$ python3 -q
>>> import numpy as np
>>> np.set_printoptions(suppress=True, linewidth=120)
>>> J = np.load("block17.npy")
>>> J
array([[ 0.5, -1. , -0.1, -0.7, -0.6, -1. ,  1.1, -1.9, -3. , -1.1],
       [-1.5, -1. , -0.8, -1.2, -1.5,  0.5, -0.9,  1.1,  1.1, -0.9],
       [-0.6, -0.4, -0.7, -0.4, -1. ,  0. ,  1.1,  1.5,  2. ,  0.4],
       [-0.2, -1.8, -1. , -0.2,  0.7,  0.9,  0. ,  0.1,  0.4,  0.4],
       [ 0.8, -0.1, -1.9, -0.6,  1.1,  0.2,  0.6, -0.7, -0.7,  0.3],
       [ 1.5,  0.3, -0.9, -0.1,  1.7, -0.4, -1.3, -0.2,  1.2,  0.3],
       [ 0.8, -1.1,  0.2,  2.9, -0.8, -0.1,  1.2,  0. ,  1.3,  0.7],
       [ 0.6, -0.1, -0.2, -2.3,  0.6,  0.3, -0.5, -0.4, -0.5, -1. ],
       [-0.1,  0.7, -1.2,  1.2,  1.8, -0.6,  1.2, -1.6, -0.4, -1. ],
       [ 1.3, -1.3,  0.3, -1. ,  0.8,  1.4, -1.6,  0.3, -1.5,  1.7],
       [ 0.3,  0.9, -0.3, -0.7,  0. , -0.6,  0. , -0.3,  0.5, -1.6]])
>>> rng = np.random.default_rng(64)
>>> idx = rng.permutation(10)
>>> Y = J[:, idx] * rng.choice([-1, 1], 10)
>>> Y
array([[ 1.1, -0.1, -0.6,  1. , -3. ,  1.1,  0.5,  1.9,  1. , -0.7],
       [-0.9, -0.8, -1.5, -0.5,  1.1,  0.9, -1.5, -1.1,  1. , -1.2],
       [ 1.1, -0.7, -1. , -0. ,  2. , -0.4, -0.6, -1.5,  0.4, -0.4],
       [ 0. , -1. ,  0.7, -0.9,  0.4, -0.4, -0.2, -0.1,  1.8, -0.2],
       [ 0.6, -1.9,  1.1, -0.2, -0.7, -0.3,  0.8,  0.7,  0.1, -0.6],
       [-1.3, -0.9,  1.7,  0.4,  1.2, -0.3,  1.5,  0.2, -0.3, -0.1],
       [ 1.2,  0.2, -0.8,  0.1,  1.3, -0.7,  0.8, -0. ,  1.1,  2.9],
       [-0.5, -0.2,  0.6, -0.3, -0.5,  1. ,  0.6,  0.4,  0.1, -2.3],
       [ 1.2, -1.2,  1.8,  0.6, -0.4,  1. , -0.1,  1.6, -0.7,  1.2],
       [-1.6,  0.3,  0.8, -1.4, -1.5, -1.7,  1.3, -0.3,  1.3, -1. ],
       [ 0. , -0.3,  0. ,  0.6,  0.5,  1.6,  0.3,  0.3, -0.9, -0.7]])
>>> Uu, _, Vt = np.linalg.svd(J.T @ Y)
>>> idx
array([6, 2, 4, 5, 8, 9, 0, 7, 1, 3])
